$ python3 -q
>>> import numpy as np
>>> import numpy.linalg as la
>>> np.set_printoptions(precision=1, suppress=True, linewidth=160, sign=" ")
>>> F = np.array([[0, 1, 1, 1], [1, 0, 1, 1], [1, 1, 0, 0], [1, 1, 0, 0]])
>>> # rank 3
>>> [round(float(la.det(F[:i, :i])), 2) + 0 for i in range(1, 5)]
[0.0, -1.0, 2.0, 0.0]
>>> ev, vecs = la.eigvalsh(F)
Traceback (most recent call last):
  File "<python-input-6>", line 1, in <module>
    ev, vecs = la.eigvalsh(F)
    ^^^^^^^^
ValueError: too many values to unpack (expected 2)
>>> ev, vecs = la.eigh(F)
>>> print(np.unique(ev.round(6) + 0, return_counts=True)[1])
[ 1  1  1  1]
>>> print(np.round(vecs @ np.diag(ev) @ vecs.T, 1) + 0)
[[ 0.  1.  1.  1.]
 [ 1.  0.  1.  1.]
 [ 1.  1.  0.  0.]
 [ 1.  1.  0.  0.]]
>>> left, s, VT = la.svd(F)
>>> np.argmax(s[:-1] / (s[1:] + 1e-6)) + 1
np.int64(3)
>>> s
array([ 2.6,  1.6,  1. ,  0. ])
>>> A2 = left[:, :3] @ np.diag(s[:3]) @ VT[:3]
>>> round(float(np.abs(F - A2).max()), 1)
0.0
>>> A2.round(1) + 0
array([[ 0.,  1.,  1.,  1.],
       [ 1.,  0.,  1.,  1.],
       [ 1.,  1.,  0.,  0.],
       [ 1.,  1.,  0.,  0.]])
>>> A2 = F / la.norm(F, axis=1, keepdims=True)
>>> G = A2 @ A2.T
>>> G
array([[ 1. ,  0.7,  0.4,  0.4],
       [ 0.7,  1. ,  0.4,  0.4],
       [ 0.4,  0.4,  1. ,  1. ],
       [ 0.4,  0.4,  1. ,  1. ]])
>>> np.argwhere(np.triu(np.abs(G) > 0.95, 1))
array([[ 2,  3]])
>>> print(la.norm(A2, axis=1))
[ 1.  1.  1.  1.]
>>> basis = np.array([[-1.7, 0.3, -0.3], [-0.4, 0.1, 0.5]])
>>> rng = np.random.default_rng(49)
>>> feats = np.array([[-1, -1],
...     [2, 3],
...     [-1, 2],
...     [-3, -3],
...     [-3, 3],
...     [0, 2],
...     [0, 0],
...     [-2, 1],
...     [2, -3],
...     [2, 2],
...     [3, 0],
...     [0, 3],
...     [2, -3],
...     [0, 1],
...     [2, -1],
...     [0, 2],
...     [0, -3],
...     [0, -3],
...     [-1, 1],
...     [0, -1],
...     [3, -3],
...     [3, 1],
...     [-2, 0],
...     [0, -2],
...     [-2, 3],
...     [3, 0],
...     [2, 2],
...     [-2, 0],
...     [1, 0]]) @ basis + 0.1 * rng.normal(size=(29, 3))
>>> feats.round(1) + 0
array([[ 2.2, -0.3, -0.2],
       [-4.8,  0.9,  0.9],
       [ 0.8, -0.3,  1.3],
       [ 6.1, -1.2, -0.6],
       [ 4.1, -0.5,  2.5],
       [-0.7,  0.2,  1. ],
       [-0.1,  0.1,  0.1],
       [ 3. , -0.5,  1.2],
       [-2.1,  0.5, -1.9],
       [-4.1,  0.9,  0.5],
       [-5.2,  1. , -0.9],
       [-1.1,  0.3,  1.5],
       [-2.3,  0.4, -2. ],
       [-0.3,  0. ,  0.5],
       [-2.9,  0.7, -1. ],
       [-0.8,  0.3,  1.1],
       [ 1.2, -0.3, -1.4],
       [ 1.3, -0.3, -1.7],
       [ 1.3, -0.1,  0.8],
       [ 0.4, -0.2, -0.5],
       [-3.9,  0.6, -2.5],
       [-5.6,  0.8, -0.4],
       [ 3.4, -0.7,  0.7],
       [ 0.9, -0.1, -1. ],
       [ 2. , -0.2,  2.2],
       [-5.1,  0.8, -0.8],
       [-4.2,  1. ,  0.3],
       [ 3.4, -0.6,  0.6],
       [-1.7,  0.3, -0.4]])
>>> lab = feats[:, 0] > np.median(feats[:, 0])
>>> u = feats[lab].mean(axis=0) - feats[~lab].mean(axis=0)
>>> np.round((((feats - feats.mean(axis=0)) @ u > 0) == lab).mean(), 1)
np.float64(1.0)
>>> lab.astype(int)
array([ 1,  0,  1,  1,  1,  0,  1,  1,  0,  0,  0,  0,  0,  0,  0,  0,  1,  1,  1,  1,  0,  0,  1,  1,  1,  0,  0,  1,  0])
